$ python -q
>>> import numpy as np
>>> import numpy.linalg as la
>>> np.set_printoptions(precision=2, suppress=True, linewidth=120)
>>> rd = lambda a: np.round(a, 2) + 0
>>> mat = np.loadtxt("sample16.csv", delimiter=",")
>>> mat
array([[-12.23,  -3.55, -12.94,   9.31,  -1.09, -12.29,  -1.58,  -7.39],
       [  5.99,  -7.72,   8.79,  -5.5 ,  12.83,   6.37,   3.28,   8.23],
       [ -5.77,  -0.58,   2.29,   1.28,   2.19,   6.69,  -6.16,   6.97],
       [  0.78,   7.06,  -7.01,  12.87,  13.12,   6.48,  -8.32,  15.32],
       [-12.1 ,   4.41,  -6.67,  -4.89,   4.77,  -2.94,   9.74,  -2.06],
       [ -4.21,  -0.05,   6.  ,  -3.13,  -1.99,  11.22,   3.6 ,  -1.91],
       [-18.6 ,   1.61,  -1.24,   2.18,  -6.42,  -3.54,  -1.22,  -2.2 ],
       [  0.46,  -2.26,  -4.12,   2.64,   4.36,  10.12, -11.6 ,  -8.2 ],
       [ -1.51,  -9.68,  -5.57,  -5.7 ,  -6.91,   0.22,  -1.33,   1.48],
       [ -4.74,   4.5 ,   5.77,  -2.3 ,   9.31,   6.01,  -2.07,  10.98],
       [  0.02,  -1.15,  15.92, -14.4 ,  -4.22,  -1.77,   3.97,  -2.19],
       [ -4.68,  -1.66,  14.04,   4.97,   9.41,  -0.44, -12.05,  -2.5 ],
       [ 11.3 ,   0.68,   4.95,  -4.  ,   4.68,   5.24,   0.23,  -1.27],
       [ -4.84,   0.9 ,   2.27,  -6.47,  -6.76,   7.05,  12.24,  -0.93],
       [ -8.75,   2.64,  -1.4 ,   9.85,   3.62,   8.16, -14.94,   4.08],
       [ -4.31,   3.24, -13.89,   8.69, -10.18, -13.38,  -2.19,  -3.48],
       [  3.05,   9.76,  -8.67,  12.19,  -5.79,  -3.62,  21.67,   4.48],
       [ -6.3 ,  -2.41,   9.67,  12.15,  -5.24,  -0.4 ,   8.83,  -4.01],
       [ 10.11,  -6.16,  16.39, -11.63,  -7.17,  14.11,  -0.77,  -1.68],
       [ -7.67,   9.37,  -7.43,  -4.69,  -5.12,   5.29,  11.86,   7.31],
       [ -5.62,   3.51,   7.68,   9.4 ,   0.27,   2.79,  -3.3 ,  -0.37],
       [ -3.97,  -2.01,  -5.85,  -1.05, -11.7 , -12.18,   1.33, -11.98],
       [ -3.84,   1.07,   5.63,   4.78,  -4.15, -12.11,  -6.11,  -4.07],
       [-11.4 ,   8.58,   2.99,  -5.46, -10.33,  -2.36,   6.98,   5.68],
       [ 13.45,  -4.21,   3.07,  11.18,   0.54,  -7.6 ,  -3.39,  -4.98],
       [ -3.  ,   9.33,  -8.17,   2.66,  -0.51, -10.55,  14.67,  -3.99],
       [ -1.89,  -4.89,   1.67,  -0.36,   2.81,   0.15,  -6.55,   5.73],
       [ 12.58,   6.74,   1.3 ,   1.21,  -8.95,   6.92,   0.1 ,   4.2 ]])
>>> A2 = np.c_[mat[:, :4] @ np.array([[5, -1, -3, -7], [5, 1, 7, 1], [8, 7, -8, -5], [-6, -3, -4, -6]]), np.array([-5, -5, 3, -1, 2, 4, -2, 2, 4, 5, -5, -3, -1, -4, 0, 1, 5, -2, -1, 1, 4, 4, 4, -1, 0, 1, 0, 3])]
>>> rd(A2)
array([[-238.28, -109.83,   78.12,   90.9 ,   -5.  ],
       [  94.67,   64.32, -120.33,  -60.6 ,   -5.  ],
       [ -21.11,   17.38,  -10.19,   20.68,    3.  ],
       [ -94.1 ,  -81.4 ,   51.68,  -40.57,   -1.  ],
       [ -62.47,  -15.51,  140.09,  151.8 ,    2.  ],
       [  45.48,   55.55,  -23.2 ,   18.2 ,    4.  ],
       [-107.95,    4.99,   68.27,  124.93,   -2.  ],
       [ -57.8 ,  -39.48,    5.2 ,   -0.72,    2.  ],
       [ -66.31,  -30.06,    4.13,   62.94,    4.  ],
       [  58.76,   56.53,    8.76,   22.63,    5.  ],
       [ 208.11,  153.47,  -77.87,    5.51,   -5.  ],
       [  50.8 ,   86.39, -129.78,  -68.92,   -3.  ],
       [ 123.5 ,   36.03,  -52.74,  -79.17,   -1.  ],
       [  37.28,   41.04,   28.54,   62.25,   -4.  ],
       [-100.85,  -27.96,   16.53,   11.79,    0.  ],
       [-168.61, -115.75,  111.97,   50.72,    1.  ],
       [ -78.45,  -90.55,   79.77,  -41.38,    5.  ],
       [ -39.09,   35.13, -123.93,  -79.56,   -2.  ],
       [ 220.65,  133.35, -158.05,  -89.1 ,   -1.  ],
       [ -22.8 ,  -20.9 ,  166.8 ,  128.35,    1.  ],
       [  -5.51,   34.69,  -57.61,  -51.95,    4.  ],
       [ -70.4 ,  -35.84,   48.84,   61.33,    4.  ],
       [   2.51,   29.98,  -45.15,  -28.88,    4.  ],
       [  42.58,   57.29,   92.18,  106.19,   -1.  ],
       [   3.68,  -29.71, -139.1 , -180.79,    0.  ],
       [ -49.67,  -52.84,  129.03,   55.22,    1.  ],
       [ -18.38,    9.77,  -40.48,    2.15,    0.  ],
       [  99.74,   -0.37,   -5.8 ,  -95.08,    3.  ]])
>>> rd(la.lstsq(mat, A2[:, 0])[0])
array([ 5.,  5.,  8., -6.,  0.,  0.,  0.,  0.])
>>> la.matrix_rank(A2)
np.int64(5)
>>> D = la.norm(A2[:, None] - A2[None], axis=-1)
>>> D.mean(axis=1).argmax()
np.int64(18)
>>> (D + 1e9 * np.eye(28)).round(6).argmin(axis=1)
array([15, 11, 26, 16, 19,  9, 21, 14, 21,  5, 18,  1, 27,  9,  7,  0,  3, 20, 10,  4, 22,  8, 20, 13, 17, 21,  2, 12])
>>> D.shape
(28, 28)
>>> W2 = np.array([[3, 2, 2, -3, 3], [-3, 1, -1, -3, -3], [-1, -1, -1, 2, -3]])
>>> J = np.repeat(W2, 35 // 3, axis=0)
>>> rng = np.random.default_rng(278799)
>>> J = J + 0.1 * rng.normal(size=J.shape)
>>> rd(J)
array([[ 2.95,  2.15,  1.87, -2.92,  3.12],
       [ 3.  ,  1.88,  1.93, -2.98,  2.87],
       [ 3.03,  1.93,  2.06, -2.92,  3.22],
       [ 2.89,  1.92,  2.  , -2.85,  3.03],
       [ 2.99,  2.14,  1.98, -2.9 ,  3.08],
       [ 2.99,  2.02,  1.98, -3.02,  2.92],
       [ 2.96,  2.11,  2.04, -3.08,  3.02],
       [ 2.91,  1.97,  2.15, -2.95,  2.98],
       [ 2.92,  1.78,  1.89, -2.97,  2.95],
       [ 2.97,  2.01,  2.08, -3.01,  3.1 ],
       [ 2.97,  2.02,  1.93, -3.03,  3.08],
       [-2.91,  0.9 , -0.85, -3.03, -2.96],
       [-2.78,  0.82, -1.08, -3.1 , -3.18],
       [-3.2 ,  1.11, -0.98, -3.17, -2.82],
       [-3.12,  0.79, -1.22, -2.93, -3.  ],
       [-2.95,  0.92, -0.9 , -2.99, -3.09],
       [-3.06,  1.08, -0.73, -3.12, -2.91],
       [-3.01,  1.13, -1.15, -2.91, -3.14],
       [-2.99,  0.99, -1.14, -3.06, -3.06],
       [-2.88,  1.13, -0.85, -3.05, -2.94],
       [-3.06,  1.2 , -1.01, -3.16, -3.08],
       [-3.08,  1.13, -1.01, -3.17, -3.26],
       [-0.8 , -0.91, -0.92,  2.07, -2.95],
       [-0.97, -0.85, -1.02,  1.96, -3.07],
       [-0.93, -0.81, -1.15,  1.93, -2.94],
       [-0.91, -0.97, -0.96,  1.97, -3.01],
       [-0.79, -0.92, -1.01,  1.88, -3.08],
       [-0.96, -0.98, -1.06,  1.94, -2.92],
       [-1.05, -1.05, -0.9 ,  2.11, -2.95],
       [-0.96, -1.  , -1.03,  1.86, -3.07],
       [-1.18, -1.04, -1.08,  2.05, -3.01],
       [-1.04, -1.06, -0.95,  1.99, -3.12],
       [-1.04, -0.95, -1.01,  2.08, -3.07]])
>>> A2 = J + rng.integers(-2, 3, (33, 3)) @ rng.integers(-2, 3, (3, 5))
>>> rd(A2)
array([[  5.95,   7.15,  -0.13,  -3.92,   7.12],
       [  0.  ,   4.88,  -0.07,  -1.98,   6.87],
       [ -2.97,  -0.07,   2.06,  -0.92,   3.22],
       [  4.89,  -6.08,  -5.  ,  -0.85,  -2.97],
       [  4.99,  -3.86,  -6.02,  -0.9 ,  -0.92],
       [  8.99,   8.02,  -0.02,  -5.02,   6.92],
       [  5.96,  -3.89,  -2.96,  -2.08,  -1.98],
       [ -3.09,   1.97,   1.15,  -0.95,   4.98],
       [ -3.08,  -0.22,   1.89,  -0.97,   2.95],
       [  1.97,  -3.99,   2.08,  -2.01,  -1.9 ],
       [ -3.03,  -1.98,   2.93,  -1.03,   1.08],
       [ -7.91,   2.9 ,   0.15,  -2.03,   0.04],
       [  0.22,  -7.18,  -5.08,  -2.1 , -10.18],
       [ -3.2 ,   8.11,   4.02,  -5.17,   2.18],
       [ -7.12,   0.79,   3.78,  -2.93,  -3.  ],
       [  1.05,   5.92,   0.1 ,  -4.99,  -0.09],
       [ -7.06,   2.08,  -4.73,  -1.12,   0.09],
       [ -6.01,  -1.87,  -0.15,  -1.91,  -5.14],
       [ -1.99,   0.99,   1.86,  -4.06,  -4.06],
       [ -6.88,   1.13,   4.15,  -3.05,  -2.94],
       [ -1.06,  -3.8 ,  -1.01,  -3.16,  -8.08],
       [ -5.08,  -6.87,  -3.01,  -1.17,  -9.26],
       [ -0.8 ,  -2.91,   0.08,   2.07,  -4.95],
       [ -6.97,  -2.85,  -1.02,   3.96,  -3.07],
       [  3.07,   1.19,  -7.15,   1.93,  -0.94],
       [ -1.91,   1.03,  -4.96,   2.97,  -0.01],
       [  1.21,  -3.92,  -2.01,   1.88,  -6.08],
       [  2.04,   0.02,  -1.06,   0.94,  -2.92],
       [ -1.05,   7.95,   3.1 ,   0.11,   4.05],
       [ -1.96,   6.  ,   0.97,   0.86,   2.93],
       [ -1.18,  -3.04,  -0.08,   2.05,  -5.01],
       [ -4.04,  -6.06,   1.05,   2.99,  -7.12],
       [ -3.04,  -0.95,  -7.01,   4.08,  -1.07]])
>>> np.abs(A2 - J).sum(axis=1)
array([15., 13., 10., 25., 22., 20., 20., 11., 10., 13., 15., 12., 23., 19.,  9., 15., 14., 10.,  6.,  9., 12., 20.,
        5., 10., 14., 11.,  9.,  5., 22., 17.,  5., 15., 12.])
>>> def softmax(z):
...     e = np.exp(z - z.max(axis=-1, keepdims=True))
...     return e / e.sum(axis=-1, keepdims=True)
... 
>>> rd(softmax(10 * A2[13]))
array([0., 1., 0., 0., 0.])
>>> rd(softmax(A2[13]))
array([0.  , 0.98, 0.02, 0.  , 0.  ])
>>> att = A2 @ A2.T / np.sqrt(5)
>>> rd(softmax(att)[13] @ A2)
array([-3.2 ,  8.11,  4.02, -5.17,  2.18])
>>> softmax(att).round(6).argmax(axis=1)
array([ 5,  5, 13, 12,  3,  5,  3, 13, 13, 12, 14, 11, 12, 13, 19,  5, 16, 21, 19, 19, 12, 21, 21, 23, 24, 32, 12, 12,
       28, 28, 21, 21, 32])
>>> C2 = np.cov(J, rowvar=False)
>>> rd(C2)
array([[ 6.33,  1.53,  3.39, -0.99,  6.88],
       [ 1.53,  1.57,  1.35, -2.81,  2.72],
       [ 3.39,  1.35,  2.06, -1.68,  4.16],
       [-0.99, -2.81, -1.68,  5.74, -3.35],
       [ 6.88,  2.72,  4.16, -3.35,  8.43]])
>>> rd(np.polyfit(J[:, 4], J[:, 1], 1))
array([0.32, 1.01])
>>> rd(J.std(axis=0))
array([2.48, 1.23, 1.41, 2.36, 2.86])
>>> rd(la.eigvalsh(C2)[::-1])
array([18.44,  5.66,  0.01,  0.01,  0.01])
>>> rd(np.median(J, axis=0))
array([-0.96,  1.08, -0.92, -2.93, -2.95])
>>> r0, v = J[26], J[7]
>>> rd(r0 @ v)
np.float64(-21.0)
>>> rd(r0 @ r0)
np.float64(15.51)
>>> pr = (r0 @ v) / (r0 @ r0) * r0
>>> la.matrix_rank(np.outer(r0, v))
np.int64(1)
>>> rd((v - pr) @ r0)
np.float64(0.0)
>>> rd(la.norm(r0 + v) ** 2 + la.norm(r0 - v) ** 2)
np.float64(100.06)
